$ python -q
>>> import numpy as np
>>> import numpy.linalg as la
>>> np.set_printoptions(precision=2, suppress=True, linewidth=100)
>>> E = np.load("sample15.npy")
>>> E
array([[ 1, -2,  4],
       [ 1, -1,  1],
       [ 1,  0,  0],
       [ 1,  1,  1],
       [ 1,  2,  4],
       [ 1,  3,  9],
       [ 1,  4, 16]])
>>> hat = E @ la.solve(E.T @ E, E.T)
>>> np.trace(hat)
np.float64(3.0)
>>> np.allclose(hat @ hat, hat)
True
>>> np.round(hat @ E[:, 2], 2) + 0
array([ 4.,  1.,  0.,  1.,  4.,  9., 16.])
>>> rng = np.random.default_rng(167639)
>>> idx = rng.permutation(3)
>>> other = E[:, idx] * rng.choice([-1, 1], 3)
>>> other
array([[ 4,  1,  2],
       [ 1,  1,  1],
       [ 0,  1,  0],
       [ 1,  1, -1],
       [ 4,  1, -2],
       [ 9,  1, -3],
       [16,  1, -4]])
>>> U, _, VT = la.svd(E.T @ other)
>>> np.round(la.lstsq(E, other)[0], 2) + 0
array([[ 0.,  1.,  0.],
       [ 0.,  0., -1.],
       [ 1.,  0.,  0.]])
>>> idx
array([2, 0, 1])
>>> np.round(U @ VT, 2) + 0
array([[ 0.,  1.,  0.],
       [ 0.,  0., -1.],
       [ 1.,  0.,  0.]])
>>> x0 = np.array([-1, -1, 6])
>>> target = E @ x0
>>> la.lstsq(E, target)[0]
array([-1., -1.,  6.])
>>> target = target + 0.1 * rng.normal(size=7)
>>> target
array([25.04,  5.96, -1.07,  3.99, 20.98, 50.01, 90.82])
>>> b, *_ = la.lstsq(E, target)
>>> round(float(la.norm(target - E @ b)), 2)
0.14
>>> b
array([-1.01, -1.01,  6.  ])
>>> arr = np.array([[3.0, 1.0, 3.0], [3.0, -3.0, 5.0], [0.0, 0.0, 1.0]])
>>> arr
array([[ 3.,  1.,  3.],
       [ 3., -3.,  5.],
       [ 0.,  0.,  1.]])
>>> other = arr + rng.integers(-2, 3, (3, 2)) @ rng.integers(-2, 3, (2, 3))
>>> other
array([[ 3., -1.,  5.],
       [ 3., -3.,  3.],
       [ 0.,  0., -1.]])
>>> la.svd(other - arr, compute_uv=False)
array([3.7 , 1.53, 0.  ])
>>> other - arr
array([[ 0., -2.,  2.],
       [ 0.,  0., -2.],
       [ 0.,  0., -2.]])
>>> r0 = np.array([-1, 1, 0])
>>> np.convolve(arr[1], r0)
array([-3.,  6., -8.,  5.,  0.])
>>> np.array([np.convolve(row, r0, "same") for row in arr])
array([[ 2., -2.,  3.],
       [ 6., -8.,  5.],
       [ 0., -1.,  1.]])
>>> q, Rm = la.qr(arr)
>>> q.shape, Rm.shape
((3, 3), (3, 3))
>>> Rm
array([[-4.24,  1.41, -5.66],
       [ 0.  , -2.83,  1.41],
       [ 0.  ,  0.  ,  1.  ]])
>>> np.allclose(Rm.T @ Rm, arr.T @ arr)
True
>>> np.abs(np.diag(Rm))
array([4.24, 2.83, 1.  ])
>>> q
array([[-0.71, -0.71,  0.  ],
       [-0.71,  0.71,  0.  ],
       [-0.  , -0.  ,  1.  ]])
>>> round(float(abs(Rm[0, 0])), 2), np.round(la.norm(arr[:, 0]), 2)
(4.24, np.float64(4.24))
>>> q @ Rm
array([[ 3.,  1.,  3.],
       [ 3., -3.,  5.],
       [ 0.,  0.,  1.]])
>>> w, V = la.eig(arr)
>>> np.sort(la.eigvals(arr.T))
array([-3.46,  1.  ,  3.46])
>>> round(float(np.prod(w)), 2)
-12.0
>>> x0 = np.array([2, 2, 0])
>>> target = arr @ x0
>>> target
array([8., 0., 0.])
>>> la.solve(arr, target)
array([2., 2., 0.])
>>> la.solve(arr, -2 * target)
array([-4., -4.,  0.])
>>> other = np.array([[1, 4], [2, 4]])
>>> A = np.tile(other, (2, 2))
>>> A
array([[1, 4, 1, 4],
       [2, 4, 2, 4],
       [1, 4, 1, 4],
       [2, 4, 2, 4]])
>>> # column 2 repeats column 0
>>> U, sigma, VT = la.svd(A)
>>> V = VT[:(sigma > 1e-8).sum()]
>>> x0 = A[2] + -1 * A[3] + rng.integers(2) * np.eye(4)[1]
>>> x0
array([-1.,  1., -1.,  0.])
>>> np.diag(V.T @ V)
array([0.5, 0.5, 0.5, 0.5])
>>> la.matrix_rank(np.vstack([A, x0]))
np.int64(3)
>>> x0 = np.array([0, -1, -3, 1])
>>> A @ np.eye(4)[3]
array([4., 4., 4., 4.])
>>> np.einsum("ij,j->i", A, x0)
array([-3, -6, -3, -6])
>>> A * x0
array([[ 0, -4, -3,  4],
       [ 0, -4, -6,  4],
       [ 0, -4, -3,  4],
       [ 0, -4, -6,  4]])
>>> np.sign((A @ x0).round(6))
array([-1, -1, -1, -1])
>>> la.norm(A @ x0) <= la.norm(A, 2) * la.norm(x0) + 1e-9
np.True_
>>> (A * x0).sum(axis=1)
array([-3, -6, -3, -6])
>>> m1 = np.loadtxt("a.csv", delimiter=",")
>>> m1
array([[0.11, 0.18, 0.25],
       [0.18, 0.3 , 0.42],
       [0.25, 0.42, 0.59]])
>>> x0 = np.array([3, 1, 8])
>>> la.eigvalsh(2 * m1 - np.eye(3))
array([-1., -1.,  1.])
>>> m1 @ m1 @ x0
array([2.53, 4.22, 5.9 ])
>>> np.trace(m1)
np.float64(1.0)
>>> np.eye(3) - m1
array([[ 0.89, -0.18, -0.25],
       [-0.18,  0.7 , -0.42],
       [-0.25, -0.42,  0.41]])
>>> np.unique(m1.round(6), axis=0).shape
(3, 3)
>>> np.abs(np.diag(la.qr(m1)[1])) > 1e-9
array([ True, False, False])
>>> np.allclose(m1[:-1].T @ la.lstsq(m1[:-1].T, m1[-1])[0], m1[-1])
True
>>> other = m1 + rng.integers(-2, 3, (3, 1)) @ rng.integers(-2, 3, (1, 3))
>>> other
array([[ 0.11,  2.18,  2.25],
       [ 0.18, -1.7 , -1.58],
       [ 0.25, -0.58, -0.41]])
>>> np.round(la.svd(other - m1, compute_uv=False), 2) + 0
array([4.24, 0.  , 0.  ])
>>> np.abs(other - m1).sum(axis=1)
array([4., 4., 2.])
>>> U, sigma, VT = la.svd(m1)
>>> V = VT[:(sigma > 1e-8).sum()]
>>> x0 = m1[2] + -1 * m1[0] + rng.integers(2) * np.eye(3)[0]
>>> x0
array([0.14, 0.24, 0.34])
>>> np.diag(V.T @ V)
array([0.11, 0.3 , 0.59])
>>> V.T @ V
array([[0.11, 0.18, 0.25],
       [0.18, 0.3 , 0.42],
       [0.25, 0.42, 0.59]])
>>> np.allclose(V.T @ V @ x0, x0)
True
>>> np.round(la.norm(x0 - V.T @ V @ x0), 2)
np.float64(0.0)
>>> la.matrix_rank(np.vstack([m1, x0]))
np.int64(1)
>>> F = np.load("run1.npy")
>>> F
array([[ 0.43,  0.34, -0.14, -0.34],
       [ 0.34,  0.26, -0.11, -0.26],
       [-0.14, -0.11,  0.05,  0.11],
       [-0.34, -0.26,  0.11,  0.26]])
>>> np.round(la.eigvals(A), 2) + 0
array([11.4+0.j, -1.4+0.j,  0. +0.j,  0. +0.j])
>>> round(float(la.det(A[::-1])), 2)
0.0
>>> np.round(la.eigvals(A).sum().real, 2)
np.float64(10.0)
>>> K = np.loadtxt("case11.csv", delimiter=",")
>>> K
array([[ 0.43,  2.31, -5.2 , -0.81, -2.21],
       [ 2.31, -3.32, -1.7 ,  1.2 ,  1.8 ],
       [-5.2 , -1.7 , -2.63, -1.04,  2.55],
       [-0.81,  1.2 , -1.04, -2.94, -1.29],
       [-2.21,  1.8 ,  2.55, -1.29, -4.54]])
>>> la.svd(K, compute_uv=False)
array([7.99, 7.  , 5.99, 2.  , 2.  ])
>>> K.mean(axis=0)
array([-1.1 ,  0.06, -1.6 , -0.98, -0.74])
>>> la.rank(K)
Traceback (most recent call last):
  File "<python-input-99>", line 1, in <module>
    la.rank(K)
    ^^^^^^^
AttributeError: module 'numpy.linalg' has no attribute 'rank'
>>> np.abs(K).max()
np.float64(5.2)
>>> np.round(la.norm(K), 2)
np.float64(12.52)
>>> K[5]
Traceback (most recent call last):
  File "<python-input-102>", line 1, in <module>
    K[5]
    ~^^^
IndexError: index 5 is out of bounds for axis 0 with size 5
>>> K.shape
(5, 5)
>>> K.sum(axis=1)
array([-5.48,  0.29, -8.02, -4.88, -3.69])
>>> np.unravel_index(np.abs(K).argmax(), K.shape)
(np.int64(0), np.int64(2))
